% ipython --no-banner

In [1]: import numpy as np

In [2]: from numpy import linalg as LA

In [3]: np.set_printoptions(suppress=True, linewidth=160)

In [4]: M = np.array([[3, 0, 3, 0], [1, 3, 2, 2], [1, 0, 3, 2]])

In [5]: M[-1] = M[0] + 3 * M[1]

In [6]: M
Out[6]: 
array([[3, 0, 3, 0],
       [1, 3, 2, 2],
       [6, 9, 9, 6]])

In [7]: rank = LA.matrix_rank(M)

In [8]: rank
Out[8]: np.int64(2)

In [9]: N = LA.svd(M)[2][rank:].T

In [10]: [int(LA.matrix_rank(M[:, :j + 1])) for j in range(4)]
Out[10]: [1, 2, 2, 2]

In [11]: np.round(N @ N.T, 2)
Out[11]: 
array([[ 0.48,  0.11, -0.48,  0.07],
       [ 0.11,  0.33, -0.11, -0.44],
       [-0.48, -0.11,  0.48, -0.07],
       [ 0.07, -0.44, -0.07,  0.7 ]])

In [12]: N.shape
Out[12]: (4, 2)

In [13]: left, sv, Vh = LA.svd(M)

In [14]: V = Vh[:(sv > 1e-8).sum()]

In [15]: rng = np.random.default_rng(29506)

In [16]: x0 = M[0] + 2 * M[1] + rng.integers(2) * np.eye(4)[2]

In [17]: x0
Out[17]: array([5., 6., 7., 4.])

In [18]: np.round(V.T @ V, 2)
Out[18]: 
array([[ 0.52, -0.11,  0.48, -0.07],
       [-0.11,  0.67,  0.11,  0.44],
       [ 0.48,  0.11,  0.52,  0.07],
       [-0.07,  0.44,  0.07,  0.3 ]])

In [19]: round(LA.norm(x0 - V.T @ V @ x0), 2)
Out[19]: np.float64(0.0)

In [20]: def softmax(z):
    ...:     e = np.exp(z - z.max(axis=-1, keepdims=True))
    ...:     return e / e.sum(axis=-1, keepdims=True)
    ...: 

In [21]: np.round(softmax(10 * M[2]), 2) + 0
Out[21]: array([0. , 0.5, 0.5, 0. ])

In [22]: np.round(softmax(M).sum(axis=1), 2)
Out[22]: array([1., 1., 1.])

In [23]: att = M @ M.T / np.sqrt(4)

In [24]: softmax(att)[2] @ M
Out[24]: array([6., 9., 9., 6.])

In [25]: LA.matrix_rank(M, rtol=0.1)
Out[25]: np.int64(2)

In [26]: [round(float(x), 2) for x in LA.svd(M, compute_uv=False)[:3]]
Out[26]: [16.12, 3.21, 0.0]

In [27]: np.argsort(-LA.norm(M, axis=0).round(6), kind="stable")[:3]
Out[27]: array([2, 1, 0])

In [28]: np.round(LA.norm(M, 2) / LA.norm(M), 2)
Out[28]: np.float64(0.98)

In [29]: arr = np.load("w.npy")

In [30]: arr
Out[30]: 
array([[-8,  5,  7,  2],
       [-5,  7, -8, -3],
       [ 7, -3, -1, -4]])

In [31]: np.round(softmax(arr[1] + -1), 2) + 0
Out[31]: array([0., 1., 0., 0.])

In [32]: np.round(softmax(10 * arr[1]), 2) + 0
Out[32]: array([0., 1., 0., 0.])

In [33]: att = arr @ arr.T / np.sqrt(4)

In [34]: softmax(att).round(6).argmax(axis=1)
Out[34]: array([0, 1, 2])

In [35]: np.round(softmax(att), 2) + 0
Out[35]: 
array([[1., 0., 0.],
       [0., 1., 0.],
       [0., 0., 1.]])

In [36]: np.round(softmax(att + np.triu(np.full(att.shape, -np.inf), 1)), 2) + 0
Out[36]: 
array([[1., 0., 0.],
       [0., 1., 0.],
       [0., 0., 1.]])

In [37]: m1 = np.array([[2, 2, 0], [2, 2, 2], [0, 2, 2]])

In [38]: blk = np.stack([m1, -1 * m1, m1[::-1]])

In [39]: (blk @ m1.T).shape
Out[39]: (3, 3, 3)

In [40]: blk.sum(axis=0)
Out[40]: 
array([[0, 2, 2],
       [2, 2, 2],
       [2, 2, 0]])

In [41]: np.einsum("bij,cij->bc", blk, blk)
Out[41]: 
array([[ 28, -28,  20],
       [-28,  28, -20],
       [ 20, -20,  28]])

In [42]: ev, V = LA.eigh(m1)

In [43]: x0 = np.array([3, 1, 3])

In [44]: np.round(LA.eigvalsh(m1[1:, 1:]), 2)
Out[44]: array([0., 4.])

In [45]: np.round(V * np.maximum(ev, 0) @ V.T, 2)
Out[45]: 
array([[2.21, 1.71, 0.21],
       [1.71, 2.41, 1.71],
       [0.21, 1.71, 2.21]])

In [46]: round(float(x0 @ m1 @ x0 / (x0 @ x0)), 2), round(ev[0], 2), round(float(ev[-1]), 2)
Out[46]: (3.26, np.float64(-0.83), 4.83)

In [47]: x0 @ m1 @ x0
Out[47]: np.int64(62)

In [48]: np.abs(m1).sum(axis=1).max(), round(np.abs(ev).max(), 2)
Out[48]: (np.int64(6), np.float64(4.83))

In [49]: z = rng.permutation(3)

In [50]: z
Out[50]: array([2, 1, 0])

In [51]: B = m1[z][:, z]

In [52]: np.allclose(B, m1)
Out[52]: True

In [53]: round(float(LA.det(B)), 2), round(float(LA.det(m1[z])), 2)
Out[53]: (-8.0, 8.0)

In [54]: ev, V = LA.eig(m1)

In [55]: np.round(np.sort(LA.eigvals(m1.T)), 2)
Out[55]: array([-0.83,  2.  ,  4.83])

In [56]: np.round(np.sort(LA.eigvals(LA.inv(m1))), 2)
Out[56]: array([-1.21,  0.21,  0.5 ])

In [57]: round(float(np.prod(ev)), 2)
Out[57]: -8.0

In [58]: np.round(np.sort(LA.eigvals(m1 @ m1)), 2)
Out[58]: array([ 0.69,  4.  , 23.31])

In [59]: np.round(m1 @ V[:, 0] - ev[0] * V[:, 0], 2) + 0
Out[59]: array([0., 0., 0.])

In [60]: F = np.loadtxt("case7.csv", delimiter=",")

In [61]: F.round(2) + 0
Out[61]: 
array([[0.56, 0.5 , 0.03],
       [0.5 , 0.44, 0.03],
       [0.03, 0.03, 0.  ]])

In [62]: left, sv, Vh = LA.svd(F)

In [63]: sv.round(2) + 0
Out[63]: array([1., 0., 0.])

In [64]: B = left[:, :1] @ np.diag(sv[:1]) @ Vh[:1]

In [65]: round(np.abs(F - B).max(), 2)
Out[65]: np.float64(0.0)

In [66]: np.round(LA.norm(F - B, 2), 2), np.round(sv[1], 2)
Out[66]: (np.float64(0.0), np.float64(0.0))

In [67]: round(float(LA.norm(F - B) / LA.norm(F)), 2)
Out[67]: 0.0

In [68]: B.round(2) + 0
Out[68]: 
array([[0.56, 0.5 , 0.03],
       [0.5 , 0.44, 0.03],
       [0.03, 0.03, 0.  ]])

In [69]: rank = LA.matrix_rank(B)

In [70]: rank
Out[70]: np.int64(1)

In [71]: N = LA.svd(B)[2][rank:].T

In [72]: np.allclose(B @ N, 0)
Out[72]: True

In [73]: np.round(N @ N.T, 2)
Out[73]: 
array([[ 0.44, -0.5 , -0.03],
       [-0.5 ,  0.56, -0.03],
       [-0.03, -0.03,  1.  ]])

In [74]: left, sv, Vh = LA.svd(arr, full_matrices=False)

In [75]: np.round(np.abs(Vh[0]), 2)
Out[75]: array([0.8 , 0.56, 0.15, 0.16])

In [76]: np.round(left.T @ left, 2) + 0
Out[76]: 
array([[1., 0., 0.],
       [0., 1., 0.],
       [0., 0., 1.]])

In [77]: (sv > 1e-8).sum()
Out[77]: np.int64(3)

In [78]: np.round(sv / sv[0], 2)
Out[78]: array([1.  , 0.8 , 0.24])

In [79]: np.round(np.cumsum(sv ** 2) / np.sum(sv ** 2), 2)
Out[79]: array([0.59, 0.97, 1.  ])

In [80]: sv.round(2)
Out[80]: array([14.68, 11.67,  3.51])

In [81]: z = rng.permutation(3)

In [82]: z
Out[82]: array([0, 1, 2])

In [83]: B = F[z][:, z]

In [84]: round(LA.det(B), 2), np.round(LA.det(F[z]), 2)
Out[84]: (np.float64(0.0), np.float64(0.0))

In [85]: np.round(np.trace(B), 2)
Out[85]: np.float64(1.0)

In [86]: np.round(np.diag(B), 2) + 0
Out[86]: array([0.56, 0.44, 0.  ])

In [87]: data = np.load("out16.npy")

In [88]: data
Out[88]: 
array([[4, 0, 4, 0],
       [4, 4, 4, 4],
       [4, 0, 4, 0],
       [4, 4, 4, 4]])

In [89]: B = arr / np.sqrt((arr ** 2).mean(axis=1, keepdims=True))

In [90]: arr - arr.mean(axis=1, keepdims=True)
Out[90]: 
array([[-9.5 ,  3.5 ,  5.5 ,  0.5 ],
       [-2.75,  9.25, -5.75, -0.75],
       [ 7.25, -2.75, -0.75, -3.75]])

In [91]: LA.matrix_rank(arr - arr.mean(axis=1, keepdims=True))
Out[91]: np.int64(3)

In [92]: LA.matrix_rank(B) == LA.matrix_rank(arr)
Out[92]: np.True_

In [93]: np.round(LA.norm(B, axis=1), 2)
Out[93]: array([2., 2., 2.])

In [94]: B[2].round(2)
Out[94]: array([ 1.62, -0.69, -0.23, -0.92])

In [95]: B = np.array([[-3, 2], [2, -1], [0, 0], [0, 0]])

In [96]: np.einsum("ij->j", data)
Out[96]: array([16,  8, 16,  8])

In [97]: LA.matrix_rank(data @ B)
Out[97]: np.int64(2)

In [98]: np.einsum("ik,kj->ij", data, B)
Out[98]: 
array([[-12,   8],
       [ -4,   4],
       [-12,   8],
       [ -4,   4]])

In [99]: B @ data
ValueError: matmul: Input operand 1 has a mismatch in its core dimension 0, with gufunc signature (n?,k),(k,m?)->(n?,m?) (size 4 is different from 2)


In [100]: LA.matrix_rank(np.vstack([data, B.T]))
Out[100]: np.int64(4)

In [101]: np.einsum("ik,kj->ji", data, B)
Out[101]: 
array([[-12,  -4, -12,  -4],
       [  8,   4,   8,   4]])

In [102]: np.allclose(F @ F.T, F.T @ F)
Out[102]: True

In [103]: LA.determinant(F)
AttributeError: module 'numpy.linalg' has no attribute 'determinant'


In [104]: np.round(LA.norm(data, 2) / LA.norm(data), 2)
Out[104]: np.float64(0.93)

In [105]: [round(float(x), 2) for x in LA.svd(data, compute_uv=False)[:3]]
Out[105]: [12.94, 4.94, 0.0]

In [106]: LA.matrix_rank(data, rtol=0.1)
Out[106]: np.int64(2)

In [107]: X = np.loadtxt("sample13.csv", delimiter=",")

In [108]: X
Out[108]: 
array([[ 0.,  3.,  0.,  0.],
       [ 2.,  0.,  0.,  0.],
       [ 0.,  0., -2., -2.],
       [ 0.,  0., -3.,  3.]])

In [109]: np.round(LA.det(X), 2)
Out[109]: np.float64(72.0)

In [110]: (X + X.T) / 2
Out[110]: 
array([[ 0. ,  2.5,  0. ,  0. ],
       [ 2.5,  0. ,  0. ,  0. ],
       [ 0. ,  0. , -2. , -2.5],
       [ 0. ,  0. , -2.5,  3. ]])

In [111]: np.round(np.sort(np.abs(LA.eigvals(X))), 2)
Out[111]: array([2.45, 2.45, 3.  , 4.  ])

In [112]: B = np.array([[-9, 0, 6], [0, -1, -8], [-9, 2, -6], [-2, 2, -1]])

In [113]: np.vstack([arr, B.T]).shape
Out[113]: (6, 4)

In [114]: np.einsum("ik,kj->ij", arr, B)
Out[114]: 
array([[   5,   13, -132],
       [ 123,  -29,  -35],
       [ -46,   -7,   76]])

In [115]: LA.matrix_rank(np.vstack([arr, B.T]))
Out[115]: np.int64(4)

In [116]: LA.matrix_rank(arr @ B)
Out[116]: np.int64(3)

In [117]: mat = np.loadtxt("block0.csv", delimiter=",")

In [118]: mat
Out[118]: 
array([[ 0.,  0.,  0., -2.],
       [ 0.,  0.,  2.,  0.],
       [ 0.,  2.,  0.,  0.],
       [-2.,  0.,  0.,  0.]])

In [119]: ev, V = LA.eigh(mat)

In [120]: x0 = np.array([3, 3, 0, 0])

In [121]: x0 @ mat @ x0
Out[121]: np.float64(0.0)

In [122]: x0 @ mat @ x0 / (x0 @ x0), ev[0], ev[-1]
Out[122]: (np.float64(0.0), np.float64(-2.0), np.float64(2.0))
